In [1]: import numpy as np

In [2]: np.set_printoptions(precision=2, suppress=True, linewidth=100)

In [3]: def rnd(a):
   ...:     return np.round(a, 2) + 0
   ...: 

In [4]: F = np.load("mat.npy")

In [5]: print(F)
[[ 0  0  0 -4  0  0]
 [ 0  0 -1  0  0  0]
 [ 3  0  0  0  0  0]
 [ 0  0  0  0  0  4]
 [ 0  0  0  0  3  0]
 [ 0  4  0  0  0  0]]

In [6]: rng = np.random.default_rng(12289)

In [7]: idx = rng.permutation(6)

In [8]: print(idx)
[2 1 5 3 0 4]

In [9]: A2 = F[idx][:, idx]

In [10]: print(rnd(np.linalg.det(A2)), rnd(np.linalg.det(F[idx])))
576.0 -576.0

In [11]: print(A2)
[[ 0  0  0  0  3  0]
 [-1  0  0  0  0  0]
 [ 0  4  0  0  0  0]
 [ 0  0  4  0  0  0]
 [ 0  0  0 -4  0  0]
 [ 0  0  0  0  0  3]]

In [12]: print(rnd(np.sort(np.abs(np.linalg.eigvals(A2)))))
[2.86 2.86 2.86 2.86 2.86 3.  ]

In [13]: print(np.diag(A2))
[0 0 0 0 0 3]

In [14]: print(np.trace(A2))
3

In [15]: arr = np.load("sample17.npy")

In [16]: print(arr)
[[-2.03 -6.06 -3.76  2.05 -7.12  4.65]
 [-0.27 -3.01 -0.71  1.89  0.47 -0.08]
 [ 0.31 -0.98 -0.23  0.7   1.35 -0.75]
 [-1.62 -5.63 -2.16  3.26 -2.12  2.08]
 [ 2.13  8.23  4.34 -3.58  7.97 -5.12]
 [ 1.1   3.61  1.97 -1.68  4.17 -2.98]
 [-0.23 -0.42 -0.38  0.4  -0.33  0.1 ]
 [ 0.25 -0.82 -0.64  0.48 -1.87  1.32]
 [ 0.67  5.37  1.69 -4.11  0.17 -0.9 ]
 [ 1.33  4.18  1.88 -0.73  4.59 -2.46]
 [ 1.02  0.78  1.31 -0.02  3.8  -2.41]
 [ 1.39  6.95  2.93 -3.37  4.62 -2.9 ]
 [-0.49 -4.08 -1.77  2.52 -0.92  1.47]
 [-0.36  1.33 -0.14 -1.82 -3.93  2.3 ]
 [-0.07  3.48  0.55 -3.2  -2.99  1.31]
 [-0.36 -4.54 -1.53  2.05 -1.46  1.29]
 [ 2.03  8.22  4.6  -3.05  7.76 -4.84]
 [-0.75 -0.61 -1.58 -0.56 -4.78  2.8 ]
 [-0.46 -0.55  0.31  0.14 -0.31  0.23]
 [-0.12 -1.73 -0.11  0.76  0.66 -0.18]
 [ 0.63  5.41  1.6  -3.09  1.87 -0.71]
 [-0.64 -3.4   0.3   3.39  3.42 -1.67]
 [-0.75 -3.67 -0.58  3.51  3.05 -1.62]
 [ 0.29  2.87  0.41 -2.25 -0.75 -0.02]
 [ 1.41  6.45  2.08 -3.02  2.29 -1.92]
 [ 0.48  2.74  1.27 -0.63  2.67 -2.2 ]
 [ 0.03  2.87  0.08 -2.34 -2.01  1.06]
 [-0.7  -1.   -0.8  -1.16 -4.74  2.75]
 [-0.26  1.97 -0.47 -1.72 -3.77  2.34]
 [ 2.48  8.28  4.28 -3.76  7.91 -4.93]
 [ 0.15  2.86  1.14 -0.7   2.64 -1.75]
 [ 0.49  3.98  1.4  -2.13  1.88 -1.18]]

In [17]: A2 = np.c_[arr[:, :4] @ np.array([[-2, 1, 0, -2], [-2, -1, 0, -1], [-2, 1, 2, 2], [-2, 2, 1, -1]]), np.array([-3, 2, -5, -2, -4, -3, 2, -2, 2, 4, 5, 1, 1, -5, 1, 2, -5, 2, -5, 2, -1, 3, -4, 5, 5, -3, -5, -2, -1, 5, -1, -2])]

In [18]: print(rnd(A2))
[[ 19.6    4.37  -5.47   0.55  -3.  ]
 [  4.2    5.81   0.47   0.24   2.  ]
 [  0.4    2.46   0.24  -0.8   -5.  ]
 [ 12.3    8.37  -1.06   1.29  -2.  ]
 [-22.24  -8.92   5.1   -0.23  -4.  ]
 [-10.    -3.9    2.26  -0.19  -3.  ]
 [  1.26   0.61  -0.36  -0.28   2.  ]
 [  1.46   1.39  -0.8   -1.44  -2.  ]
 [ -7.24 -11.23  -0.73   0.78   2.  ]
 [-13.32  -2.43   3.03  -2.35   4.  ]
 [ -6.18   1.51   2.6   -0.18   5.  ]
 [-15.8   -9.37   2.49  -0.5    1.  ]
 [  7.64   6.86  -1.02  -1.     1.  ]
 [  1.98  -5.47  -2.1    0.93  -5.  ]
 [ -1.52  -9.4   -2.1    0.96   1.  ]
 [  8.76   6.75  -1.01   0.15   2.  ]
 [-23.6   -7.69   6.15  -0.03  -5.  ]
 [  7.    -2.84  -3.72  -0.49   2.  ]
 [  1.12   0.68   0.76   1.95  -5.  ]
 [  2.4    3.02   0.54   0.99   2.  ]
 [ -9.1   -9.36   0.11  -0.38  -1.  ]
 [  0.7    9.84   3.99   1.89   3.  ]
 [  2.98   9.36   2.35   0.5   -4.  ]
 [ -2.64  -6.67  -1.43  -0.38   5.  ]
 [-13.84  -9.     1.14  -2.09   5.  ]
 [ -7.72  -2.25   1.91  -0.53  -3.  ]
 [ -1.28  -7.44  -2.18  -0.43  -5.  ]
 [  7.32  -2.82  -2.76   1.96  -2.  ]
 [  0.96  -6.14  -2.66  -0.67  -1.  ]
 [-22.56  -9.04   4.8   -0.92   5.  ]
 [ -6.9   -2.97   1.58  -0.18  -1.  ]
 [ -7.48  -6.35   0.67  -0.03  -2.  ]]

In [19]: print(rnd(np.linalg.lstsq(arr, A2[:, 0])[0]))
[-2. -2. -2. -2.  0.  0.]

In [20]: print(np.linalg.matrix_rank(np.c_[arr, A2]))
7
